$ ipython --no-banner

In [1]: import numpy as np

In [2]: from numpy import linalg as LA

In [3]: np.set_printoptions(precision=3, suppress=True, linewidth=100)

In [4]: f = np.array([-3, -2, -2])

In [5]: rng = np.random.default_rng(49307)

In [6]: X = np.outer(rng.normal(size=22), f) + 0.05 * rng.normal(size=(22, 3))

In [7]: print(X)
[[-4.416 -2.931 -2.926]
 [-2.549 -1.701 -1.68 ]
 [ 5.525  3.724  3.691]
 [ 1.928  1.262  1.305]
 [ 1.237  0.852  0.737]
 [-0.401 -0.195 -0.282]
 [-2.62  -1.789 -1.791]
 [ 0.064  0.031  0.057]
 [-1.117 -0.724 -0.713]
 [-5.006 -3.288 -3.284]
 [ 3.174  2.206  2.176]
 [ 2.184  1.5    1.432]
 [ 0.656  0.457  0.462]
 [-0.258 -0.203 -0.108]
 [ 0.185  0.093  0.112]
 [-3.819 -2.422 -2.623]
 [ 0.237  0.155  0.094]
 [-8.044 -5.323 -5.385]
 [-1.522 -0.987 -0.906]
 [-3.923 -2.629 -2.539]
 [ 5.928  3.846  3.9  ]
 [-2.189 -1.465 -1.497]]

In [8]: lab = X[:, 1] > np.median(X[:, 1])

In [9]: f = X[lab].mean(axis=0) - X[~lab].mean(axis=0)

In [10]: print(np.argsort(-np.abs(f).round(6), kind="stable"))
[0 1 2]

In [11]: print(round((((X - X.mean(axis=0)) @ f > 0) == lab).mean(), 3))
0.955

In [12]: print(f)
[5.107 3.399 3.376]

In [13]: D = LA.norm(X[:, None] - X[None], axis=-1)

In [14]: print(D[:5, :5])
[[ 0.     2.56  13.671  8.702  7.726]
 [ 2.56   0.    11.111  6.142  5.167]
 [13.671 11.111  0.     4.969  5.946]
 [ 8.702  6.142  4.969  0.     0.983]
 [ 7.726  5.167  5.946  0.983  0.   ]]

In [15]: print(D.shape)
(22, 22)

In [16]: print(np.unravel_index(D.round(6).argmax(), D.shape))
(np.int64(17), np.int64(20))

In [17]: print(D[2].round(6).argsort(kind="stable")[:4])
[ 2 20 10 11]

In [18]: print(LA.matrix_rank(D ** 2))
5

In [19]: cov = np.cov(X, rowvar=False)

In [20]: print(np.round(np.corrcoef(X[:, 0], X[:, 2])[0, 1], 3))
1.0

In [21]: print(np.corrcoef(X.T))
[[1. 1. 1.]
 [1. 1. 1.]
 [1. 1. 1.]]

In [22]: print(X.std(axis=0))
[3.286 2.18  2.186]

In [23]: other = np.array([[0.1], [1.0], [0.4]])

In [24]: Z = np.array([[-0.1, 2.2, 1.1, 0.4]])

In [25]: K = other @ Z

In [26]: print(K)
[[-0.01  0.22  0.11  0.04]
 [-0.1   2.2   1.1   0.4 ]
 [-0.04  0.88  0.44  0.16]]

In [27]: U, s, Vh = LA.svd(K)

In [28]: V = Vh[:(s > 1e-8).sum()]

In [29]: x0 = K[1] + -1 * K[2] + rng.integers(2) * np.eye(4)[2]

In [30]: print(x0)
[-0.06  1.32  0.66  0.24]

In [31]: print(LA.matrix_rank(np.vstack([K, x0])))
1

In [32]: print(np.round(LA.norm(x0 - V.T @ V @ x0), 3))
0.0

In [33]: print(np.diag(V.T @ V))
[0.002 0.778 0.195 0.026]

In [34]: F = np.array([[0.9, -0.8, 0.0],
    ...:     [0.1, 0.9, 0.8],
    ...:     [0.8, 0.1, -0.8],
    ...:     [-0.5, 0.4, 1.3],
    ...:     [0.1, -0.2, -0.8],
    ...:     [0.2, -1.1, 0.1],
    ...:     [1.0, -1.1, 0.0],
    ...:     [1.0, 1.2, -0.1],
    ...:     [-0.1, 0.9, -1.0],
    ...:     [0.9, -0.5, -1.3],
    ...:     [-0.2, -0.8, -0.7],
    ...:     [-1.4, -0.2, 0.9],
    ...:     [0.5, -1.1, -0.2],
    ...:     [0.8, -0.5, -1.4],
    ...:     [0.7, 2.0, -1.0],
    ...:     [-0.2, 0.9, -1.4],
    ...:     [0.5, 0.7, 1.6]])

In [35]: F[9] *= 5

In [36]: print(F)
[[ 0.9 -0.8  0. ]
 [ 0.1  0.9  0.8]
 [ 0.8  0.1 -0.8]
 [-0.5  0.4  1.3]
 [ 0.1 -0.2 -0.8]
 [ 0.2 -1.1  0.1]
 [ 1.  -1.1  0. ]
 [ 1.   1.2 -0.1]
 [-0.1  0.9 -1. ]
 [ 4.5 -2.5 -6.5]
 [-0.2 -0.8 -0.7]
 [-1.4 -0.2  0.9]
 [ 0.5 -1.1 -0.2]
 [ 0.8 -0.5 -1.4]
 [ 0.7  2.  -1. ]
 [-0.2  0.9 -1.4]
 [ 0.5  0.7  1.6]]

In [37]: lab = F[:, 1] > np.median(F[:, 1])

In [38]: f = F[lab].mean(axis=0) - F[~lab].mean(axis=0)

In [39]: print(round((((F - F.mean(axis=0)) @ f > 0) == lab).mean(), 3))
0.882

In [40]: print(f)
[-0.424  1.81   0.881]
